% python3 -q
>>> import numpy as np
>>> import numpy.linalg as la
>>> np.set_printoptions(precision=2, suppress=True, linewidth=120)
>>> A = np.array([[-1, -2, 0, 0, 1, 0, 10, 2],
...     [-2, -3, -1, -2, 2, 2, -15, -3],
...     [0, 1, 0, 3, 1, 3, 5, 1]])
>>> # column 6 dominates
>>> x0 = np.array([1, 0, 3, 2, 0, 3, 1, 0])
>>> print(la.norm(A @ x0) <= la.norm(A, 2) * la.norm(x0) + 1e-9)
True
>>> print(A @ x0)
[  9 -18  20]
>>> print(A @ np.ones(8))
[ 10. -22.  14.]
>>> print(A * x0)
[[ -1   0   0   0   0   0  10   0]
 [ -2   0  -3  -4   0   6 -15   0]
 [  0   0   0   6   0   9   5   0]]
>>> print((A @ x0).argmax())
2
>>> print(np.sign((A @ x0).round(6)))
[ 1 -1  1]
>>> X = np.loadtxt("test14.csv", delimiter=",")
>>> print(X)
[[ 3.   -1.22 -2.32  1.   -4.11 -4.11]
 [ 3.   -1.56 -2.84  1.   -4.28 -4.28]
 [ 3.    1.76  2.15  1.   -2.62 -2.62]
 [ 3.    6.2   8.8   1.   -0.4  -0.4 ]
 [ 3.    0.32 -0.02  1.   -3.34 -3.34]
 [ 3.    1.85  2.27  1.   -2.58 -2.58]
 [ 3.    2.09  2.63  1.   -2.46 -2.46]
 [ 3.    1.01  1.01  1.   -3.   -3.  ]
 [ 3.    0.52  0.29  1.   -3.24 -3.24]
 [ 3.   -0.14 -0.71  1.   -3.57 -3.57]
 [ 3.    4.86  6.79  1.   -1.07 -1.07]
 [ 3.    1.66  1.99  1.   -2.67 -2.67]
 [ 3.    3.36  4.54  1.   -1.82 -1.82]
 [ 3.    1.61  1.92  1.   -2.69 -2.69]
 [ 3.    0.82  0.73  1.   -3.09 -3.09]
 [ 3.    1.27  1.41  1.   -2.86 -2.86]
 [ 3.    0.01 -0.49  1.   -3.5  -3.5 ]
 [ 3.    2.71  3.57  1.   -2.14 -2.14]
 [ 3.   -2.73 -4.59  1.   -4.86 -4.86]
 [ 3.    2.36  3.05  1.   -2.32 -2.32]
 [ 3.    0.57  0.36  1.   -3.21 -3.21]
 [ 3.    1.66  1.99  1.   -2.67 -2.67]
 [ 3.   -0.12 -0.68  1.   -3.56 -3.56]
 [ 3.   -0.91 -1.86  1.   -3.95 -3.95]]
>>> # null space of dimension 2
>>> left, sig, vt = la.svd(X)
>>> print(sig.round(2) + 0)
[26.81 18.25  0.01  0.01  0.    0.  ]
>>> other = left[:, :4] @ np.diag(sig[:4]) @ vt[:4]
>>> print(round(np.abs(X - other).max(), 2))
0.0
>>> print(la.matrix_rank(other))
4
>>> m1 = np.array([[3, 3, 3, 3, 3, 3, 3],
...     [3, 6, 6, 6, 6, 6, 6],
...     [3, 6, 9, 9, 9, 9, 9],
...     [3, 6, 9, 12, 12, 12, 12],
...     [3, 6, 9, 12, 15, 15, 15],
...     [3, 6, 9, 12, 15, 18, 18],
...     [3, 6, 9, 12, 15, 18, 21]])
>>> print(m1)
[[ 3  3  3  3  3  3  3]
 [ 3  6  6  6  6  6  6]
 [ 3  6  9  9  9  9  9]
 [ 3  6  9 12 12 12 12]
 [ 3  6  9 12 15 15 15]
 [ 3  6  9 12 15 18 18]
 [ 3  6  9 12 15 18 21]]
>>> x0 = np.ones(7)
>>> for _ in range(6):
...     x0 = m1 @ x0
...     x0 /= la.norm(x0)
...     print(round(x0 @ m1 @ x0, 2))
... 
68.55
68.64
68.64
68.64
68.64
68.64
>>> print(round(float(la.eigvalsh(m1)[-1]), 2))
68.64
>>> print(x0)
[0.11 0.21 0.3  0.38 0.45 0.49 0.51]
>>> evals, vecs = la.eigh(m1)
>>> x0 = np.array([-3, 1, 1, 1, 3, 0, 1])
>>> print(vecs * np.abs(evals) @ vecs.T)
[[ 3.  3.  3.  3.  3.  3.  3.]
 [ 3.  6.  6.  6.  6.  6.  6.]
 [ 3.  6.  9.  9.  9.  9.  9.]
 [ 3.  6.  9. 12. 12. 12. 12.]
 [ 3.  6.  9. 12. 15. 15. 15.]
 [ 3.  6.  9. 12. 15. 18. 18.]
 [ 3.  6.  9. 12. 15. 18. 21.]]
>>> print((np.sign(vecs[:, -1].round(6)) == np.sign(vecs[0, -1].round(6))).astype(int))
[1 1 1 1 1 1 1]
>>> print(round(x0 @ m1 @ x0 / (x0 @ x0), 2), round(evals[0], 2), round(evals[-1], 2))
19.64 0.78 68.64
>>> evals, vecs = la.eigh(m1)
>>> print(la.svd(m1, compute_uv=False))
[68.64  7.85  3.    1.68  1.15  0.9   0.78]
>>> print(vecs @ np.diag(evals) @ vecs.T)
[[ 3.  3.  3.  3.  3.  3.  3.]
 [ 3.  6.  6.  6.  6.  6.  6.]
 [ 3.  6.  9.  9.  9.  9.  9.]
 [ 3.  6.  9. 12. 12. 12. 12.]
 [ 3.  6.  9. 12. 15. 15. 15.]
 [ 3.  6.  9. 12. 15. 18. 18.]
 [ 3.  6.  9. 12. 15. 18. 21.]]
>>> print(np.abs(vecs[:, -1]).round(6).argmax())
6
>>> print(np.round(vecs.T @ m1 @ vecs, 2) + 0)
[[ 0.78  0.    0.    0.    0.    0.    0.  ]
 [ 0.    0.9   0.    0.    0.    0.    0.  ]
 [ 0.    0.    1.15  0.    0.    0.    0.  ]
 [ 0.    0.    0.    1.68  0.    0.    0.  ]
 [ 0.    0.    0.    0.    3.    0.    0.  ]
 [ 0.    0.    0.    0.    0.    7.85  0.  ]
 [ 0.    0.    0.    0.    0.    0.   68.64]]
>>> print(np.unique(evals.round(6) + 0, return_counts=True)[1])
[1 1 1 1 1 1 1]
>>> print(la.eigvalsh(m1 + -1 * np.eye(7)))
[-0.22 -0.1   0.15  0.68  2.    6.85 67.64]
>>> L = la.cholesky(m1)
>>> print(L)
[[1.73 0.   0.   0.   0.   0.   0.  ]
 [1.73 1.73 0.   0.   0.   0.   0.  ]
 [1.73 1.73 1.73 0.   0.   0.   0.  ]
 [1.73 1.73 1.73 1.73 0.   0.   0.  ]
 [1.73 1.73 1.73 1.73 1.73 0.   0.  ]
 [1.73 1.73 1.73 1.73 1.73 1.73 0.  ]
 [1.73 1.73 1.73 1.73 1.73 1.73 1.73]]
>>> print(np.diag(L) ** 2)
[3. 3. 3. 3. 3. 3. 3.]
>>> print(m1 / np.sqrt(np.outer(np.diag(m1), np.diag(m1))))
[[1.   0.71 0.58 0.5  0.45 0.41 0.38]
 [0.71 1.   0.82 0.71 0.63 0.58 0.53]
 [0.58 0.82 1.   0.87 0.77 0.71 0.65]
 [0.5  0.71 0.87 1.   0.89 0.82 0.76]
 [0.45 0.63 0.77 0.89 1.   0.91 0.85]
 [0.41 0.58 0.71 0.82 0.91 1.   0.93]
 [0.38 0.53 0.65 0.76 0.85 0.93 1.  ]]
>>> def softmax(z):
...     e = np.exp(z - z.max(axis=-1, keepdims=True))
...     return e / e.sum(axis=-1, keepdims=True)
... 
>>> print(softmax(L[4] + 3))
[0.19 0.19 0.19 0.19 0.19 0.03 0.03]
>>> print(softmax(L).sum(axis=1))
[1. 1. 1. 1. 1. 1. 1.]
>>> print(np.round(softmax(10 * L[4]), 2) + 0)
[0.2 0.2 0.2 0.2 0.2 0.  0. ]
>>> S = L @ L.T / np.sqrt(7)
>>> print(np.round(softmax(S), 2) + 0)
[[0.14 0.14 0.14 0.14 0.14 0.14 0.14]
 [0.05 0.16 0.16 0.16 0.16 0.16 0.16]
 [0.02 0.06 0.18 0.18 0.18 0.18 0.18]
 [0.01 0.02 0.07 0.22 0.22 0.22 0.22]
 [0.   0.01 0.03 0.09 0.29 0.29 0.29]
 [0.   0.   0.01 0.04 0.13 0.4  0.4 ]
 [0.   0.   0.01 0.02 0.07 0.22 0.68]]
>>> print(np.round(softmax(S + np.triu(np.full(S.shape, -np.inf), 1)), 2) + 0)
[[1.   0.   0.   0.   0.   0.   0.  ]
 [0.24 0.76 0.   0.   0.   0.   0.  ]
 [0.07 0.23 0.7  0.   0.   0.   0.  ]
 [0.02 0.07 0.22 0.69 0.   0.   0.  ]
 [0.01 0.02 0.07 0.22 0.68 0.   0.  ]
 [0.   0.01 0.02 0.07 0.22 0.68 0.  ]
 [0.   0.   0.01 0.02 0.07 0.22 0.68]]
>>> M = np.load("out10.npy")
>>> print(M.round(2) + 0)
[[ 1.97  0.22 -0.57 -0.63  0.   -0.37  0.04]
 [ 0.22  1.51 -0.25 -0.14  0.15  0.2  -0.86]
 [-0.57 -0.25  1.77  0.02 -0.29 -0.21  0.13]
 [-0.63 -0.14  0.02  1.71  0.62 -0.13  0.55]
 [ 0.    0.15 -0.29  0.62  2.3  -0.62 -0.14]
 [-0.37  0.2  -0.21 -0.13 -0.62  1.73  0.45]
 [ 0.04 -0.86  0.13  0.55 -0.14  0.45  1.02]]
>>> print(np.round(M @ la.pinv(M) @ M, 2) + 0)
[[ 1.97  0.22 -0.57 -0.63  0.   -0.37  0.04]
 [ 0.22  1.51 -0.25 -0.14  0.15  0.2  -0.86]
 [-0.57 -0.25  1.77  0.02 -0.29 -0.21  0.13]
 [-0.63 -0.14  0.02  1.71  0.62 -0.13  0.55]
 [ 0.    0.15 -0.29  0.62  2.3  -0.62 -0.14]
 [-0.37  0.2  -0.21 -0.13 -0.62  1.73  0.45]
 [ 0.04 -0.86  0.13  0.55 -0.14  0.45  1.02]]
